$ ipython --no-banner

In [1]: import numpy as np

In [2]: from numpy import linalg as LA

In [3]: np.set_printoptions(suppress=True, linewidth=100)

In [4]: def rd(a):
   ...:     return np.round(a, 1) + 0
   ...: 

In [5]: arr = np.loadtxt("arr.csv", delimiter=",")

In [6]: arr
Out[6]: 
array([[  5.,   5.,  -3.,  -5.,  -3.,   5.,   1.,  -5.],
       [  6.,   4.,   2.,  -4.,  -7.,   9.,   6.,  -7.],
       [  9.,  11.,   0., -10.,  -4.,   3.,   9.,  -1.],
       [ -8.,  -5.,   1., -10.,  -5.,   2.,  -3.,   0.],
       [ -1.,  -4.,   1.,  -5.,   0.,  -1.,  -1.,  -2.],
       [  6.,   2.,   1.,  -5.,   3.,  -7.,   5.,   0.],
       [  1.,  -1.,   5.,   1.,  -4.,   4.,   5.,  -2.],
       [  2.,   0.,   6.,   0.,  -1.,  -3.,   8.,  -9.],
       [  5.,   5.,  -1.,  -2.,  -2.,   6.,   8., -11.],
       [ -5.,  -5.,  -2.,  -5.,  -1.,  -2.,  -5.,  -2.],
       [  1.,   1.,   1.,  -1.,   3.,  -7.,   3.,  -7.],
       [  3.,   9.,  -1.,  -5.,  -7.,  10.,   4.,  -1.],
       [  0.,   0.,   2.,   3.,   1.,   1.,   7.,  -6.],
       [  3.,   3.,  -6.,   0.,  10.,  -6.,   6.,  -1.],
       [  0.,   0.,   0.,   0.,   0.,   0.,   0.,   0.]])

In [7]: vec = np.array([3, 3, 1, 3, 2, 0, 3, 1])

In [8]: rhs = arr @ vec

In [9]: coef, lr = np.zeros(8), 1 / LA.norm(arr, 2) ** 2

In [10]: for i in range(8):
    ...:     coef -= lr * arr.T @ (arr @ coef - rhs)
    ...:     if i % 2 == 0: print(i, round(LA.norm(arr @ coef - rhs), 1))
    ...: 
0 77.1
2 38.0
4 22.6
6 14.7

In [11]: rd(coef)
Out[11]: array([ 3. ,  2.7,  0.1,  2.8,  1.6, -0.3,  2.8,  0.4])

In [12]: rd(LA.cond(arr))
Out[12]: np.float64(31.5)

In [13]: arr.sum(axis=1)
Out[13]: array([  0.,   9.,  17., -28., -13.,   5.,   9.,   3.,   8., -27.,  -6.,  12.,   8.,   9.,   0.])

In [14]: LA.matrix_rank(arr)
Out[14]: np.int64(8)

In [15]: np.diff(arr, axis=0)
Out[15]: 
array([[  1.,  -1.,   5.,   1.,  -4.,   4.,   5.,  -2.],
       [  3.,   7.,  -2.,  -6.,   3.,  -6.,   3.,   6.],
       [-17., -16.,   1.,   0.,  -1.,  -1., -12.,   1.],
       [  7.,   1.,   0.,   5.,   5.,  -3.,   2.,  -2.],
       [  7.,   6.,   0.,   0.,   3.,  -6.,   6.,   2.],
       [ -5.,  -3.,   4.,   6.,  -7.,  11.,   0.,  -2.],
       [  1.,   1.,   1.,  -1.,   3.,  -7.,   3.,  -7.],
       [  3.,   5.,  -7.,  -2.,  -1.,   9.,   0.,  -2.],
       [-10., -10.,  -1.,  -3.,   1.,  -8., -13.,   9.],
       [  6.,   6.,   3.,   4.,   4.,  -5.,   8.,  -5.],
       [  2.,   8.,  -2.,  -4., -10.,  17.,   1.,   6.],
       [ -3.,  -9.,   3.,   8.,   8.,  -9.,   3.,  -5.],
       [  3.,   3.,  -8.,  -3.,   9.,  -7.,  -1.,   5.],
       [ -3.,  -3.,   6.,   0., -10.,   6.,  -6.,   1.]])

In [16]: np.count_nonzero(arr)
Out[16]: np.int64(103)

In [17]: np.zeros(15, 8)
TypeError: Cannot interpret '8' as a data type


In [18]: rd(LA.svd(arr, compute_uv=False))
Out[18]: array([35.8, 24.3, 18.1, 16.7, 11. ,  6.8,  4.9,  1.1])

In [19]: rd(LA.norm(arr))
Out[19]: np.float64(51.7)

In [20]: np.abs(arr).max()
Out[20]: np.float64(11.0)

In [21]: B = np.array([[5, 0, 9, 0, 2, 4, 4, 1, 8, 2, 9, 6, 3],
    ...:     [7, 7, 1, 5, 4, 7, 9, 4, 3, 0, 5, 8, 8],
    ...:     [5, 1, 2, 2, 7, 5, 7, 3, 7, 2, 6, 5, 5],
    ...:     [8, 0, 8, 4, 4, 9, 3, 0, 6, 9, 6, 8, 8],
    ...:     [1, 3, 3, 3, 7, 4, 8, 6, 7, 6, 5, 0, 6],
    ...:     [9, 7, 0, 3, 8, 2, 6, 4, 5, 4, 0, 5, 7],
    ...:     [6, 0, 9, 7, 7, 7, 1, 1, 8, 2, 5, 1, 6],
    ...:     [7, 0, 2, 6, 1, 2, 9, 6, 4, 3, 0, 6, 9],
    ...:     [0, 5, 1, 9, 9, 6, 3, 8, 8, 8, 5, 8, 8],
    ...:     [2, 2, 8, 8, 1, 7, 4, 4, 0, 4, 9, 0, 8],
    ...:     [6, 7, 5, 1, 3, 1, 4, 4, 2, 0, 9, 2, 5],
    ...:     [1, 9, 1, 6, 2, 6, 3, 7, 8, 4, 9, 6, 3],
    ...:     [6, 9, 1, 7, 8, 1, 8, 3, 6, 4, 5, 5, 0]])

In [22]: X = B + B.T

In [23]: X
Out[23]: 
array([[10,  7, 14,  8,  3, 13, 10,  8,  8,  4, 15,  7,  9],
       [ 7, 14,  2,  5,  7, 14,  9,  4,  8,  2, 12, 17, 17],
       [14,  2,  4, 10, 10,  5, 16,  5,  8, 10, 11,  6,  6],
       [ 8,  5, 10,  8,  7, 12, 10,  6, 15, 17,  7, 14, 15],
       [ 3,  7, 10,  7, 14, 12, 15,  7, 16,  7,  8,  2, 14],
       [13, 14,  5, 12, 12,  4, 13,  6, 11, 11,  1, 11,  8],
       [10,  9, 16, 10, 15, 13,  2, 10, 11,  6,  9,  4, 14],
       [ 8,  4,  5,  6,  7,  6, 10, 12, 12,  7,  4, 13, 12],
       [ 8,  8,  8, 15, 16, 11, 11, 12, 16,  8,  7, 16, 14],
       [ 4,  2, 10, 17,  7, 11,  6,  7,  8,  8,  9,  4, 12],
       [15, 12, 11,  7,  8,  1,  9,  4,  7,  9, 18, 11, 10],
       [ 7, 17,  6, 14,  2, 11,  4, 13, 16,  4, 11, 12,  8],
       [ 9, 17,  6, 15, 14,  8, 14, 12, 14, 12, 10,  8,  0]])

In [24]: r0 = np.array([4, 2, -1, 3, -3, 9, -4, 0, -8, -1, 3, 2, -2])

In [25]: B = X + np.outer(r0, np.eye(13)[6])

In [26]: LA.matrix_rank(B - X)
Out[26]: np.int64(1)

In [27]: vec = np.array([-6, -7, 4, -2, 2, -5, 1, 7, 5, 2, 9, 5, 9])

In [28]: rhs = X @ vec

In [29]: rhs
Out[29]: array([237, 229, 187, 324, 293,  92, 252, 293, 335, 247, 264, 198, 131])

In [30]: rd(LA.solve(X.T, X[9]))
Out[30]: array([0., 0., 0., 0., 0., 0., 0., 0., 0., 1., 0., 0., 0.])

In [31]: rd(LA.solve(X, rhs + X[:, 10]))
Out[31]: array([-6., -7.,  4., -2.,  2., -5.,  1.,  7.,  5.,  2., 10.,  5.,  9.])

In [32]: K = np.loadtxt("m.csv", delimiter=",")

In [33]: K
Out[33]: 
array([[-1.,  2., -2.,  2., -1.,  0.],
       [ 0., -1.,  2., -2.,  0.,  0.],
       [ 0.,  0.,  1.,  2.,  1.,  0.],
       [ 0.,  0.,  0.,  1., -1., -1.],
       [ 0.,  0.,  0.,  0.,  2.,  2.],
       [ 0.,  0.,  0.,  0.,  0., -2.]])

In [34]: # triangular: eigenvalues sit on the diagonal

In [35]: Q, R = LA.qr(K)

In [36]: R
Out[36]: 
array([[-1.,  2., -2.,  2., -1.,  0.],
       [ 0., -1.,  2., -2.,  0.,  0.],
       [ 0.,  0.,  1.,  2.,  1.,  0.],
       [ 0.,  0.,  0.,  1., -1., -1.],
       [ 0.,  0.,  0.,  0.,  2.,  2.],
       [ 0.,  0.,  0.,  0.,  0., -2.]])

In [37]: np.abs(np.diag(R))
Out[37]: array([1., 1., 1., 1., 2., 2.])

In [38]: Q.shape, R.shape
Out[38]: ((6, 6), (6, 6))

In [39]: abs(R[0, 0]), rd(LA.norm(K[:, 0]))
Out[39]: (np.float64(1.0), np.float64(1.0))

In [40]: np.allclose(R.T @ R, K.T @ K)
Out[40]: True

In [41]: Q
Out[41]: 
array([[ 1.,  0.,  0.,  0.,  0.,  0.],
       [-0.,  1.,  0.,  0.,  0.,  0.],
       [-0., -0.,  1.,  0.,  0.,  0.],
       [-0., -0., -0.,  1.,  0.,  0.],
       [-0., -0., -0., -0.,  1.,  0.],
       [-0., -0., -0., -0., -0.,  1.]])
